$ ipython --no-banner

In [1]: import numpy as np

In [2]: np.set_printoptions(precision=1, suppress=True, linewidth=160)

In [3]: def rd(a):
   ...:     return np.round(a, 1) + 0
   ...: 

In [4]: feats = np.load("mat.npy")

In [5]: feats
Out[5]: 
array([[-2. ,  1. , -1.5, -1. , -0.9, -2.2,  0.4,  1.1],
       [-2. ,  1. , -5.3, -1. , -1.4,  0.4, -2. ,  0.6],
       [-2. ,  1. , -3.5, -1. ,  0.8,  3. ,  1. ,  2.8],
       [-2. ,  1. , -2.3, -1. , -0.7, -1.2,  0.1,  1.3],
       [-2. ,  1. , -1.1, -1. ,  1.2,  1.5,  2.6,  3.2],
       [-2. ,  1. , -2.7, -1. , -0.9, -1.1, -0.2,  1.1],
       [-2. ,  1. ,  0.2, -1. ,  1.3,  0.3,  3.4,  3.3],
       [-2. ,  1. , -5.3, -1. , -1.7, -0.1, -2.3,  0.3],
       [-2. ,  1. , -0.8, -1. ,  1.7,  2.1,  3.2,  3.7],
       [-2. ,  1. , -1.5, -1. ,  0.7,  0.8,  2. ,  2.7],
       [-2. ,  1. , -1. , -1. ,  0.2, -0.5,  1.7,  2.2],
       [-2. ,  1. , -1.9, -1. ,  0.4,  0.8,  1.5,  2.4],
       [-2. ,  1. , -3.8, -1. , -1.4, -1. , -1.3,  0.6],
       [-2. ,  1. , -3.3, -1. ,  0. ,  1.3,  0.3,  2. ],
       [-2. ,  1. , -2.9, -1. , -0.4,  0.1,  0.2,  1.6],
       [-2. ,  1. , -1.3, -1. ,  0.1, -0.6,  1.4,  2.1],
       [-2. ,  1. , -1.7, -1. ,  0.9,  1.5,  2. ,  2.9],
       [-2. ,  1. ,  0.7, -1. ,  1.4,  0. ,  3.7,  3.4],
       [-2. ,  1. , -5.2, -1. , -2.4, -1.5, -3. , -0.4],
       [-2. ,  1. , -0.2, -1. ,  0.7, -0.3,  2.6,  2.7],
       [-2. ,  1. , -3.6, -1. , -1. , -0.3, -0.7,  1. ],
       [-2. ,  1. , -0.9, -1. ,  1.1,  1.2,  2.7,  3.1],
       [-2. ,  1. ,  0. , -1. ,  1.4,  0.7,  3.4,  3.4],
       [-2. ,  1. , -0.6, -1. ,  0.8,  0.1,  2.5,  2.8]])

In [6]: U, sig, Vt = np.linalg.svd(feats)

In [7]: V = Vt[:(sig > 1e-8).sum()]

In [8]: rng = np.random.default_rng(29)

In [9]: x0 = feats[3] + -1 * feats[5] + rng.integers(2) * np.eye(8)[0]

In [10]: rd(x0)
Out[10]: array([ 1. ,  0. ,  0.4,  0. ,  0.2, -0.1,  0.3,  0.2])

In [11]: rd(np.linalg.norm(x0 - V.T @ V @ x0))
Out[11]: np.float64(0.7)

In [12]: np.allclose(V.T @ V @ x0, x0)
Out[12]: False

In [13]: rd(V.T @ V)
Out[13]: 
array([[ 0.5, -0.2,  0. ,  0.2,  0.2,  0. ,  0. , -0.3],
       [-0.2,  0.1,  0. , -0.1, -0.1,  0. ,  0. ,  0.1],
       [ 0. ,  0. ,  1. ,  0. ,  0. ,  0. ,  0. ,  0. ],
       [ 0.2, -0.1,  0. ,  0.1,  0.1,  0. ,  0. , -0.1],
       [ 0.2, -0.1,  0. ,  0.1,  0.6,  0. ,  0. ,  0.4],
       [ 0. ,  0. ,  0. ,  0. ,  0. ,  1. ,  0. ,  0. ],
       [ 0. ,  0. ,  0. ,  0. ,  0. ,  0. ,  1. ,  0. ],
       [-0.3,  0.1,  0. , -0.1,  0.4,  0. ,  0. ,  0.6]])

In [14]: U, sig, Vt = np.linalg.svd(feats)

In [15]: print(rd(sig))
[19.7 14.4  5.6  0.2  0.1  0.   0.   0. ]

In [16]: print(np.argmax(sig[:-1] / (sig[1:] + 1e-6)) + 1)
5

In [17]: A2 = U[:, :5] @ np.diag(sig[:5]) @ Vt[:5]

In [18]: print(np.linalg.matrix_rank(feats, rtol=0.05))
3

In [19]: rd(np.abs(feats - A2).max())
Out[19]: np.float64(0.0)

In [20]: J = np.array([[3, 3, 3, 3, 3, 3],
    ...:     [2, 2, 2, 2, 2, 2],
    ...:     [0, 0, 0, 0, 0, 0],
    ...:     [3, 3, 3, 3, 3, 3],
    ...:     [2, 2, 2, 2, 2, 2],
    ...:     [0, 0, 0, 0, 0, 0]])

In [21]: A2 = feats + rng.integers(-2, 3, (24, 5)) @ rng.integers(-2, 3, (5, 8))

In [22]: rd(A2)
Out[22]: 
array([[ -1. ,   0. ,   4.5,   1. ,   3.1,  -0.2,   2.4,   0.1],
       [  2. ,  -7. ,   2.7,  -5. ,  -3.4,   2.4,  -1. ,   5.6],
       [  0. ,   0. ,   1.5,  -2. ,   5.8,   5. ,   5. ,   0.8],
       [ -1. ,  -2. ,  -4.3, -11. ,  -4.7,  -4.2,   7.1,   3.3],
       [ -3. ,  -4. ,   1.9,   0. ,  -4.8,   0.5,   3.6,   8.2],
       [ -6. ,  10. ,  -4.7,   5. ,   2.1,  -3.1,  -6.2,  -1.9],
       [ -5. ,   0. ,   8.2,  -1. ,  -2.7,  -3.7,   5.4,   8.3],
       [ -4. ,  -1. ,  -5.3,  -1. ,  -5.7,  -2.1,   1.7,   2.3],
       [ -2. ,  -1. ,  -5.8,  -4. ,  -2.3,   1.1,   5.2,   4.7],
       [ -3. ,  -1. ,   3.5,   2. ,  -0.3,   0.8,   3. ,   4.7],
       [  0. ,  -4. ,   4. , -10. ,  -6.8,  -3.5,  -0.3,  10.2],
       [  3. ,  -8. ,   4.1,   1. ,   4.4,   7.8,   7.5,   1.4],
       [ -3. ,   1. ,  -3.8,   7. ,   1.6,   2. ,  -0.3,  -2.4],
       [ -4. ,   1. ,  -3.3,  -9. ,  -6. ,  -4.7,   4.3,   6. ],
       [  1. ,   0. ,  -5.9,  -6. ,  -0.4,   1.1,  -1.8,   1.6],
       [ -3. ,  -3. ,   7.7,   2. ,  -0.9,  -0.6,   5.4,   5.1],
       [ -3. ,  -1. ,   7.3,  -6. ,  -2.1,  -2.5,   6. ,   7.9],
       [ -5. ,   7. ,  -3.3,   7. ,   2.4,   0. ,  -4.3,   1.4],
       [ -3. ,   2. ,  -6.2,   8. ,  -0.4,   1.5,  -7. ,  -2.4],
       [  1. ,  -8. ,  12.8,  -6. ,  -3.3,  -0.3,   4.6,  10.7],
       [  0. ,   1. ,   2.4,   1. ,   5. ,   2.7,  -0.7,  -1. ],
       [ -2. ,  -1. ,  -2.9,   5. ,   5.1,   5.2,   9.7,  -1.9],
       [ -1. ,  -6. ,   8. ,  -9. ,  -8.6,  -3.3,   1.4,  14.4],
       [  1. ,  -4. ,   3.4,  -1. ,   0.8,   3.1,   1.5,   4.8]])

In [23]: np.abs(A2 - feats).sum(axis=1)
Out[23]: array([19., 34., 22., 32., 23., 35., 27., 16., 18., 15., 41., 40., 19., 30., 15., 25., 33., 32., 23., 44., 21., 30., 51., 18.])

In [24]: rd(np.linalg.svd(A2 - feats, compute_uv=False))
Out[24]: array([44.7, 28.8, 20.6, 15. , 13.1,  0. ,  0. ,  0. ])
